% ipython --no-banner

In [1]: import numpy as np

In [2]: import numpy.linalg as la

In [3]: np.set_printoptions(precision=2, suppress=True, linewidth=160, floatmode="fixed")

In [4]: E = np.loadtxt("test17.csv", delimiter=",")

In [5]: E
Out[5]: 
array([[ 0.00,  1.00, -2.00, -2.00,  2.00, -3.00],
       [-1.00,  0.00, -2.00,  0.00, -1.00,  1.00],
       [ 2.00,  2.00,  0.00,  0.00, -1.00,  1.00],
       [ 2.00,  0.00,  0.00,  0.00, -1.00,  2.00],
       [-2.00,  1.00,  1.00,  1.00,  0.00, -1.00],
       [ 3.00, -1.00, -1.00, -2.00,  1.00,  0.00]])

In [6]: # skew-symmetric

In [7]: Uu, sv, VT = la.svd(E)

In [8]: print(sv)
[5.35 5.35 2.71 2.71 0.07 0.07]

In [9]: M2 = Uu[:, :4] @ np.diag(sv[:4]) @ VT[:4]

In [10]: round(np.abs(E - M2).max(), 2)
Out[10]: np.float64(0.04)

In [11]: la.matrix_rank(E, rtol=0.05)
Out[11]: np.int64(4)

In [12]: M2.round(2) + 0
Out[12]: 
array([[ 0.00,  1.00, -2.00, -2.01,  1.98, -3.01],
       [-1.00,  0.00, -2.01,  0.01, -0.99,  1.00],
       [ 2.00,  2.01,  0.00,  0.00, -0.98,  1.01],
       [ 2.01, -0.01,  0.00,  0.00, -1.04,  1.97],
       [-1.98,  0.99,  0.98,  1.04,  0.00, -1.02],
       [ 3.01, -1.00, -1.01, -1.97,  1.02,  0.00]])

In [13]: print(np.round(la.norm(E - M2) / la.norm(E), 2))
0.01

In [14]: Uu, sv, VT = la.svd(E, full_matrices=False)

In [15]: np.allclose(Uu * sv @ VT, E)
Out[15]: True

In [16]: (sv > 1e-8).sum()
Out[16]: np.int64(6)

In [17]: K = np.loadtxt("w.csv", delimiter=",")

In [18]: K
Out[18]: 
array([[3.00, 1.00, 1.00, 1.00, 1.00, 1.00, 1.00, 1.00, 1.00, 1.00],
       [1.00, 3.00, 1.00, 1.00, 1.00, 1.00, 1.00, 1.00, 1.00, 1.00],
       [1.00, 1.00, 3.00, 1.00, 1.00, 1.00, 1.00, 1.00, 1.00, 1.00],
       [1.00, 1.00, 1.00, 3.00, 1.00, 1.00, 1.00, 1.00, 1.00, 1.00],
       [1.00, 1.00, 1.00, 1.00, 3.00, 1.00, 1.00, 1.00, 1.00, 1.00],
       [1.00, 1.00, 1.00, 1.00, 1.00, 3.00, 1.00, 1.00, 1.00, 1.00],
       [1.00, 1.00, 1.00, 1.00, 1.00, 1.00, 3.00, 1.00, 1.00, 1.00],
       [1.00, 1.00, 1.00, 1.00, 1.00, 1.00, 1.00, 3.00, 1.00, 1.00],
       [1.00, 1.00, 1.00, 1.00, 1.00, 1.00, 1.00, 1.00, 3.00, 1.00],
       [1.00, 1.00, 1.00, 1.00, 1.00, 1.00, 1.00, 1.00, 1.00, 3.00]])

In [19]: # symmetric, so the eigenvalues are real

In [20]: x = np.array([2, 1, 2, 3, 1, 2, 1, 3, 3, 0])

In [21]: y = K @ x

In [22]: y
Out[22]: array([22.00, 20.00, 22.00, 24.00, 20.00, 22.00, 20.00, 24.00, 24.00, 18.00])

In [23]: np.round(la.solve(K, y), 2) + 0
Out[23]: array([2.00, 1.00, 2.00, 3.00, 1.00, 2.00, 1.00, 3.00, 3.00, 0.00])

In [24]: np.round(la.solve(K.T, K[4]), 2) + 0
Out[24]: array([0.00, 0.00, 0.00, 0.00, 1.00, 0.00, 0.00, 0.00, 0.00, 0.00])

In [25]: m1 = np.loadtxt("dump.csv", delimiter=",")

In [26]: print(m1)
[[0.33 0.00 0.00 0.00 0.33 0.00 0.00 0.00 0.00 0.33 0.00]
 [0.00 0.25 0.25 0.00 0.00 0.25 0.00 0.00 0.25 0.00 0.00]
 [0.33 0.00 0.33 0.33 0.00 0.00 0.00 0.00 0.00 0.00 0.00]
 [0.25 0.00 0.00 0.25 0.00 0.25 0.25 0.00 0.00 0.00 0.00]
 [0.00 0.00 0.00 0.00 0.33 0.33 0.00 0.00 0.00 0.33 0.00]
 [0.00 0.00 0.00 0.20 0.00 0.40 0.00 0.00 0.20 0.20 0.00]
 [0.00 0.00 0.20 0.00 0.00 0.00 0.20 0.20 0.20 0.00 0.20]
 [0.50 0.00 0.00 0.00 0.00 0.00 0.00 0.50 0.00 0.00 0.00]
 [0.00 0.00 0.00 0.00 0.00 0.20 0.20 0.20 0.20 0.20 0.00]
 [0.00 0.00 0.00 0.25 0.00 0.00 0.00 0.00 0.25 0.25 0.25]
 [0.00 0.14 0.00 0.14 0.14 0.14 0.00 0.00 0.14 0.00 0.29]]

In [27]: u = np.array([7, 2])

In [28]: print(np.cross(m1[7, :3], m1[5, :3]))
[0.00 0.00 0.00]

In [29]: print(np.polyval(u, m1[7]))
[5.50 2.00 2.00 2.00 2.00 2.00 2.00 5.50 2.00 2.00 2.00]

In [30]: x = np.array([5, 4, -3, -9, 2, -7, 6, -6, 9, 3, -7])

In [31]: print(np.einsum("ij,j->i", m1, x))
[ 3.33  0.75 -2.33 -1.25 -0.67 -2.20 -0.20 -0.50  1.00 -1.00 -2.14]

In [32]: M = np.load("out13.npy")

In [33]: M
Out[33]: 
array([[0, 0, 1, 0, 0, 0],
       [0, 0, 0, 0, 1, 0],
       [0, 0, 0, 0, 0, 1],
       [0, 0, 0, 0, 0, 0],
       [0, 0, 0, 0, 0, 0],
       [2, 0, 0, 0, 0, 0]])

In [34]: # rank 4

In [35]: Uu, sv, VT = la.svd(M)

In [36]: V = VT[:(sv > 1e-8).sum()]

In [37]: rng = np.random.default_rng(1687)

In [38]: x = M[0] + -2 * M[2] + rng.integers(2) * np.eye(6)[0]

In [39]: x
Out[39]: array([ 1.00,  0.00,  1.00,  0.00,  0.00, -2.00])

In [40]: la.matrix_rank(np.vstack([M, x]))
Out[40]: np.int64(4)

In [41]: V.T @ V
Out[41]: 
array([[1.00, 0.00, 0.00, 0.00, 0.00, 0.00],
       [0.00, 0.00, 0.00, 0.00, 0.00, 0.00],
       [0.00, 0.00, 1.00, 0.00, 0.00, 0.00],
       [0.00, 0.00, 0.00, 0.00, 0.00, 0.00],
       [0.00, 0.00, 0.00, 0.00, 1.00, 0.00],
       [0.00, 0.00, 0.00, 0.00, 0.00, 1.00]])

In [42]: idx = rng.permutation(11)

In [43]: M2 = m1[:, idx] * rng.choice([-1, 1], 11)

In [44]: M2
Out[44]: 
array([[-0.00,  0.00, -0.00,  0.00, -0.00, -0.33,  0.00, -0.33,  0.00, -0.33, -0.00],
       [-0.25,  0.00, -0.25,  0.25, -0.00, -0.00,  0.00, -0.00,  0.25, -0.00, -0.00],
       [-0.00,  0.00, -0.00,  0.00, -0.00, -0.33,  0.33, -0.00,  0.33, -0.00, -0.00],
       [-0.00,  0.00, -0.00,  0.25, -0.25, -0.25,  0.25, -0.00,  0.00, -0.00, -0.00],
       [-0.00,  0.00, -0.00,  0.33, -0.00, -0.00,  0.00, -0.33,  0.00, -0.33, -0.00],
       [-0.20,  0.00, -0.00,  0.40, -0.00, -0.00,  0.20, -0.00,  0.00, -0.20, -0.00],
       [-0.20,  0.20, -0.00,  0.00, -0.20, -0.00,  0.00, -0.00,  0.20, -0.00, -0.20],
       [-0.00,  0.00, -0.00,  0.00, -0.00, -0.50,  0.00, -0.00,  0.00, -0.00, -0.50],
       [-0.20,  0.00, -0.00,  0.20, -0.20, -0.00,  0.00, -0.00,  0.00, -0.20, -0.20],
       [-0.25,  0.25, -0.00,  0.00, -0.00, -0.00,  0.25, -0.00,  0.00, -0.25, -0.00],
       [-0.14,  0.29, -0.14,  0.14, -0.00, -0.00,  0.14, -0.14,  0.00, -0.00, -0.00]])

In [45]: Uu, _, VT = la.svd(m1.T @ M2)

In [46]: np.round(Uu @ VT, 2) + 0
Out[46]: 
array([[ 0.00,  0.00,  0.00,  0.00,  0.00, -1.00,  0.00,  0.00,  0.00,  0.00,  0.00],
       [ 0.00,  0.00, -1.00,  0.00,  0.00,  0.00,  0.00,  0.00,  0.00,  0.00,  0.00],
       [ 0.00,  0.00,  0.00,  0.00,  0.00,  0.00,  0.00,  0.00,  1.00,  0.00,  0.00],
       [ 0.00,  0.00,  0.00,  0.00,  0.00,  0.00,  1.00,  0.00,  0.00,  0.00,  0.00],
       [ 0.00,  0.00,  0.00,  0.00,  0.00,  0.00,  0.00, -1.00,  0.00,  0.00,  0.00],
       [ 0.00,  0.00,  0.00,  1.00,  0.00,  0.00,  0.00,  0.00,  0.00,  0.00,  0.00],
       [ 0.00,  0.00,  0.00,  0.00, -1.00,  0.00,  0.00,  0.00,  0.00,  0.00,  0.00],
       [ 0.00,  0.00,  0.00,  0.00,  0.00,  0.00,  0.00,  0.00,  0.00,  0.00, -1.00],
       [-1.00,  0.00,  0.00,  0.00,  0.00,  0.00,  0.00,  0.00,  0.00,  0.00,  0.00],
       [ 0.00,  0.00,  0.00,  0.00,  0.00,  0.00,  0.00,  0.00,  0.00, -1.00,  0.00],
       [ 0.00,  1.00,  0.00,  0.00,  0.00,  0.00,  0.00,  0.00,  0.00,  0.00,  0.00]])

In [47]: print(idx)
[ 8 10  1  5  6  0  3  4  2  9  7]

In [48]: print(np.round(la.lstsq(m1, M2)[0], 2) + 0)
[[ 0.00  0.00  0.00  0.00  0.00 -1.00  0.00  0.00  0.00  0.00  0.00]
 [ 0.00  0.00 -1.00  0.00  0.00  0.00  0.00  0.00  0.00  0.00  0.00]
 [ 0.00  0.00  0.00  0.00  0.00  0.00  0.00  0.00  1.00  0.00  0.00]
 [ 0.00  0.00  0.00  0.00  0.00  0.00  1.00  0.00  0.00  0.00  0.00]
 [ 0.00  0.00  0.00  0.00  0.00  0.00  0.00 -1.00  0.00  0.00  0.00]
 [ 0.00  0.00  0.00  1.00  0.00  0.00  0.00  0.00  0.00  0.00  0.00]
 [ 0.00  0.00  0.00  0.00 -1.00  0.00  0.00  0.00  0.00  0.00  0.00]
 [ 0.00  0.00  0.00  0.00  0.00  0.00  0.00  0.00  0.00  0.00 -1.00]
 [-1.00  0.00  0.00  0.00  0.00  0.00  0.00  0.00  0.00  0.00  0.00]
 [ 0.00  0.00  0.00  0.00  0.00  0.00  0.00  0.00  0.00 -1.00  0.00]
 [ 0.00  1.00  0.00  0.00  0.00  0.00  0.00  0.00  0.00  0.00  0.00]]
